In [1]: import numpy as np

In [2]: np.set_printoptions(precision=3, suppress=True, linewidth=200)

In [3]: m1 = np.load("case16.npy")

In [4]: m1
Out[4]: 
array([[ 3,  3,  2],
       [ 6,  5,  5],
       [ 6,  8,  6],
       [ 8, 10,  9],
       [ 9, 11, 10],
       [ 9, 12, 10],
       [ 9, 13, 12],
       [12, 14, 13],
       [13, 16, 15],
       [15, 16, 17],
       [15, 19, 17],
       [17, 21, 19]])

In [5]: lab = m1[:, 0] > np.median(m1[:, 0])

In [6]: f = m1[lab].mean(axis=0) - m1[~lab].mean(axis=0)

In [7]: ((m1 - m1.mean(axis=0)) @ f > 0).astype(int)
Out[7]: array([0, 0, 0, 0, 0, 0, 1, 1, 1, 1, 1, 1])

In [8]: f
Out[8]: array([7.257, 8.343, 8.486])

In [9]: np.round((((m1 - m1.mean(axis=0)) @ f > 0) == lab).mean(), 3)
Out[9]: np.float64(0.917)

In [10]: rng = np.random.default_rng(610767)

In [11]: lab = rng.permutation(3)

In [12]: A2 = m1[:, lab] * rng.choice([-1, 1], 3)

In [13]: A2
Out[13]: 
array([[  3,   2,  -3],
       [  6,   5,  -5],
       [  6,   6,  -8],
       [  8,   9, -10],
       [  9,  10, -11],
       [  9,  10, -12],
       [  9,  12, -13],
       [ 12,  13, -14],
       [ 13,  15, -16],
       [ 15,  17, -16],
       [ 15,  17, -19],
       [ 17,  19, -21]])

In [14]: U, _, vt = np.linalg.svd(m1.T @ A2)

In [15]: np.round(np.linalg.lstsq(m1, A2)[0], 3) + 0
Out[15]: 
array([[ 1.,  0.,  0.],
       [ 0.,  0., -1.],
       [ 0.,  1.,  0.]])

In [16]: W = np.array([[-1, 0, -2], [-3, -3, 0], [-2, -1, -3]])

In [17]: beta = np.array([0, 0, 2])

In [18]: act = np.maximum(m1 @ W + beta, 0)

In [19]: np.linalg.matrix_rank(act)
Out[19]: np.int64(0)

In [20]: (act > 0).mean(axis=0)
Out[20]: array([0., 0., 0.])

In [21]: basis = np.array([[-4, 3, 2], [1, 3, 0], [0, -3, 3]])

In [22]: W @ basis
Out[22]: 
array([[  4,   3,  -8],
       [  9, -18,  -6],
       [  7,   0, -13]])
